In [1]: import numpy as np

In [2]: from numpy import linalg as LA

In [3]: np.set_printoptions(suppress=True, linewidth=100)

In [4]: mat = np.loadtxt("mat.csv", delimiter=",")

In [5]: mat.round(2) + 0
Out[5]: 
array([[ 2.07, -0.54, -2.3 ,  0.12, -2.84,  2.6 , -0.52],
       [ 2.19, -1.97, -2.25, -2.25, -2.3 , -0.87,  0.41],
       [-0.1 , -1.42,  0.3 , -2.47,  0.86, -3.87,  1.02],
       [ 1.81, -2.1 , -1.8 , -2.66, -1.67, -1.93,  0.66],
       [-2.34,  1.77,  2.45,  1.84,  2.63,  0.06, -0.21],
       [-2.33,  1.1 ,  2.52,  0.71,  2.95, -1.64,  0.24],
       [ 2.31, -1.84, -2.4 , -1.97, -2.54, -0.31,  0.27],
       [-1.45,  2.09,  1.39,  2.82,  1.14,  2.59, -0.81],
       [ 1.95, -2.08, -1.97, -2.55, -1.89, -1.6 ,  0.59],
       [ 0.18, -1.6 ,  0.  , -2.62,  0.52, -3.77,  1.02],
       [-0.88,  1.93,  0.76,  2.84,  0.35,  3.29, -0.95],
       [-2.38,  1.66,  2.51,  1.63,  2.74, -0.31, -0.12],
       [ 2.04, -0.48, -2.27,  0.2 , -2.82,  2.68, -0.54],
       [ 1.36, -2.07, -1.29, -2.84, -1.01, -2.73,  0.84],
       [ 0.7 , -1.86, -0.56, -2.81, -0.12, -3.45,  0.97],
       [ 2.23, -1.93, -2.3 , -2.17, -2.38, -0.7 ,  0.37],
       [ 2.18, -1.97, -2.24, -2.26, -2.29, -0.89,  0.42],
       [-2.35,  1.75,  2.46,  1.8 ,  2.65, -0.01, -0.19],
       [-2.38,  1.27,  2.55,  0.97,  2.93, -1.3 ,  0.15],
       [ 1.18, -2.03, -1.08, -2.86, -0.75, -2.97,  0.89],
       [ 0.23, -1.62, -0.06, -2.64,  0.46, -3.75,  1.01],
       [ 1.77, -2.1 , -1.75, -2.69, -1.6 , -2.03,  0.69],
       [ 1.52, -2.09, -1.47, -2.8 , -1.24, -2.48,  0.78],
       [ 1.37,  0.37, -1.62,  1.31, -2.24,  3.59, -0.84],
       [ 2.38, -1.68, -2.5 , -1.66, -2.73,  0.25,  0.13],
       [-0.84, -0.87,  1.07, -1.9 ,  1.69, -3.87,  0.96],
       [-1.85,  2.1 ,  1.84,  2.64,  1.72,  1.86, -0.65],
       [ 1.81, -0.15, -2.05,  0.65, -2.64,  3.11, -0.67]])

In [6]: print(np.abs(np.diag(LA.qr(mat)[1])) > 1e-9)
[ True  True False False False False False]

In [7]: cov = np.cov(mat, rowvar=False)

In [8]: np.round(np.polyfit(mat[:, 4], mat[:, 1], 1), 2)
Out[8]: array([ 0.53, -0.39])

In [9]: np.round(mat.std(axis=0), 2)
Out[9]: array([1.74, 1.59, 1.83, 2.05, 2.01, 2.35, 0.64])

In [10]: W1 = np.array([[1, 3, 0, 4, -4],
    ...:     [2, 0, -2, -1, 2],
    ...:     [0, -5, 0, 3, 1],
    ...:     [0, 3, 5, 1, 3],
    ...:     [4, 0, 4, -4, 3],
    ...:     [-3, 5, 1, 3, 3],
    ...:     [0, 1, 2, 2, -4]])

In [11]: c = np.array([0, 2, 0, 1, 0])

In [12]: H = np.maximum(mat @ W1 + c, 0)

In [13]: LA.matrix_rank(H)
Out[13]: np.int64(5)

In [14]: C = np.array([[0, 0, 2], [-4, 0, -4], [2, 4, 5], [-3, -2, 2], [0, 2, -1]])

In [15]: (H @ C).round(6).argmax(axis=1)
Out[15]: array([1, 2, 2, 2, 1, 1, 1, 1, 2, 2, 1, 1, 1, 2, 2, 2, 2, 1, 1, 2, 2, 2, 2, 1, 1, 2, 1, 1])

In [16]: dist = LA.norm(mat[:, None] - mat[None], axis=-1)

In [17]: np.round(LA.norm(mat, axis=1), 2)
Out[17]: 
array([5., 5., 5., 5., 5., 5., 5., 5., 5., 5., 5., 5., 5., 5., 5., 5., 5., 5., 5., 5., 5., 5., 5.,
       5., 5., 5., 5., 5.])

In [18]: print(np.unravel_index(dist.round(6).argmax(), dist.shape))
(np.int64(11), np.int64(24))

In [19]: dist.shape
Out[19]: (28, 28)

In [20]: print(dist[:5, :5].round(2))
[[0.   4.57 8.77 5.81 9.32]
 [4.57 0.   5.61 1.45 9.95]
 [8.77 5.61 0.   4.34 7.65]
 [5.81 1.45 4.34 0.   9.69]
 [9.32 9.95 7.65 9.69 0.  ]]

In [21]: dist.mean(axis=1).argmax()
Out[21]: np.int64(10)

In [22]: (dist + 1e9 * np.eye(28)).round(6).argmin(axis=1)
Out[22]: 
array([12, 16,  9, 21, 17, 18, 15, 26,  3, 20,  7, 17,  0, 22, 20,  1,  1,  4,  5, 13,  9,  3, 13,
       27,  6,  2,  7, 12])

In [23]: rk = LA.matrix_rank(mat)

In [24]: rk
Out[24]: np.int64(2)

In [25]: ns = LA.svd(mat)[2][rk:].T

In [26]: LA.matrix_rank(mat.T @ mat), LA.matrix_rank(mat @ mat.T)
Out[26]: (np.int64(2), np.int64(2))

In [27]: np.round(ns @ ns.T, 2) + 0
Out[27]: 
array([[ 0.77,  0.14,  0.24,  0.13,  0.27, -0.07,  0.  ],
       [ 0.14,  0.82, -0.14, -0.23, -0.13, -0.18,  0.06],
       [ 0.24, -0.14,  0.74, -0.12, -0.3 ,  0.11, -0.01],
       [ 0.13, -0.23, -0.12,  0.67, -0.08, -0.35,  0.1 ],
       [ 0.27, -0.13, -0.3 , -0.08,  0.65,  0.2 , -0.03],
       [-0.07, -0.18,  0.11, -0.35,  0.2 ,  0.39,  0.16],
       [ 0.  ,  0.06, -0.01,  0.1 , -0.03,  0.16,  0.96]])

In [28]: print(np.allclose(mat @ ns, 0))
True

In [29]: [int(LA.matrix_rank(np.delete(mat, i, axis=0))) for i in range(28)]
Out[29]: 
[2,
 2,
 2,
 2,
 2,
 2,
 2,
 2,
 2,
 2,
 2,
 2,
 2,
 2,
 2,
 2,
 2,
 2,
 2,
 2,
 2,
 2,
 2,
 2,
 2,
 2,
 2,
 2]

In [30]: q, _ = LA.qr(np.array([[0.8, 0.1, 0.7, 0.4, 0.9],
    ...:     [-0.7, 0.0, -1.1, -0.7, -1.1],
    ...:     [-0.1, -0.7, -0.9, 0.0, 0.1],
    ...:     [0.4, -0.3, -0.2, 1.3, -0.1],
    ...:     [-0.9, -0.3, 0.6, 0.5, 0.7],
    ...:     [0.7, 0.3, 0.3, 0.5, -1.1],
    ...:     [-1.4, -0.7, 1.8, -0.1, -0.2],
    ...:     [-0.1, 1.9, 1.3, -1.0, 0.1]]))

In [31]: feats = q @ q.T

In [32]: feats.round(2) + 0
Out[32]: 
array([[ 0.44, -0.48, -0.03, -0.05, -0.1 , -0.03, -0.05, -0.02],
       [-0.48,  0.57,  0.07, -0.06, -0.05,  0.02, -0.04,  0.02],
       [-0.03,  0.07,  0.2 , -0.1 , -0.04, -0.21, -0.08, -0.31],
       [-0.05, -0.06, -0.1 ,  0.64,  0.32,  0.26, -0.16, -0.14],
       [-0.1 , -0.05, -0.04,  0.32,  0.66, -0.29,  0.13,  0.08],
       [-0.03,  0.02, -0.21,  0.26, -0.29,  0.7 ,  0.1 ,  0.  ],
       [-0.05, -0.04, -0.08, -0.16,  0.13,  0.1 ,  0.93, -0.07],
       [-0.02,  0.02, -0.31, -0.14,  0.08,  0.  , -0.07,  0.85]])

In [33]: # projection: eigenvalues are 0 or 1

In [34]: rng = np.random.default_rng(98667)

In [35]: z = rng.permutation(8)

In [36]: print(z)
[7 3 0 2 6 5 4 1]

In [37]: Y = feats[z][:, z]

In [38]: print(np.allclose(Y, feats))
False

In [39]: np.round(np.diag(Y), 2)
Out[39]: array([0.85, 0.64, 0.44, 0.2 , 0.93, 0.7 , 0.66, 0.57])

In [40]: np.unique(feats.round(6), axis=0).shape
Out[40]: (8, 8)

In [41]: print(np.abs(np.diag(LA.qr(feats)[1])) > 1e-9)
[ True  True  True  True  True False False False]

In [42]: [round(float(x), 2) for x in LA.svd(feats, compute_uv=False)[:3]]
Out[42]: [1.0, 1.0, 1.0]

In [43]: LA.matrix_rank(feats, rtol=0.1)
Out[43]: np.int64(5)

In [44]: C = mat[[1, 27]].astype(float)

In [45]: for _ in range(5):
    ...:     z = LA.norm(mat[:, None] - C, axis=-1).argmin(axis=1)
    ...:     C = np.array([mat[z == j].mean(axis=0) for j in range(2)])
    ...: 

In [46]: z
Out[46]: array([1, 0, 0, 0, 1, 1, 0, 1, 0, 0, 1, 1, 1, 0, 0, 0, 0, 1, 1, 0, 0, 0, 0, 1, 0, 0, 1, 1])

In [47]: C.round(2)
Out[47]: 
array([[ 1.32, -1.83, -1.27, -2.45, -1.06, -2.19,  0.69],
       [-0.72,  1.07,  0.69,  1.46,  0.55,  1.38, -0.43]])

In [48]: np.abs(C[1] - C[0]).argmax()
Out[48]: np.int64(3)

In [49]: x0 = np.array([-4, 0, -4, -1, 3, -2, -3, -1])

In [50]: np.round(feats @ np.eye(8)[2], 2)
Out[50]: array([-0.03,  0.07,  0.2 , -0.1 , -0.04, -0.21, -0.08, -0.31])

In [51]: LA.norm(feats @ x0) <= LA.norm(feats, 2) * LA.norm(x0) + 1e-9
Out[51]: np.True_

In [52]: np.round(feats * x0, 2) + 0
Out[52]: 
array([[-1.76,  0.  ,  0.12,  0.05, -0.29,  0.06,  0.14,  0.02],
       [ 1.92,  0.  , -0.3 ,  0.06, -0.14, -0.05,  0.13, -0.02],
       [ 0.12,  0.  , -0.82,  0.1 , -0.13,  0.41,  0.23,  0.31],
       [ 0.21,  0.  ,  0.4 , -0.64,  0.95, -0.53,  0.47,  0.14],
       [ 0.39,  0.  ,  0.18, -0.32,  1.99,  0.59, -0.38, -0.08],
       [ 0.13,  0.  ,  0.82, -0.26, -0.88, -1.4 , -0.3 ,  0.  ],
       [ 0.18,  0.  ,  0.31,  0.16,  0.38, -0.2 , -2.79,  0.07],
       [ 0.07,  0.  ,  1.24,  0.14,  0.24, -0.01,  0.22, -0.85]])

In [53]: (feats @ x0).argmax()
Out[53]: np.int64(4)

In [54]: np.round(feats @ np.ones(8), 2)
Out[54]: array([-0.32,  0.05, -0.49,  0.71,  0.7 ,  0.56,  0.76,  0.41])

In [55]: np.round(feats @ x0, 2)
Out[55]: array([-1.66,  1.6 ,  0.22,  1.01,  2.37, -1.9 , -1.88,  1.05])

In [56]: np.round((feats * x0).sum(axis=1), 2)
Out[56]: array([-1.66,  1.6 ,  0.22,  1.01,  2.37, -1.9 , -1.88,  1.05])

In [57]: np.sign((feats @ x0).round(6))
Out[57]: array([-1.,  1.,  1.,  1.,  1., -1., -1.,  1.])
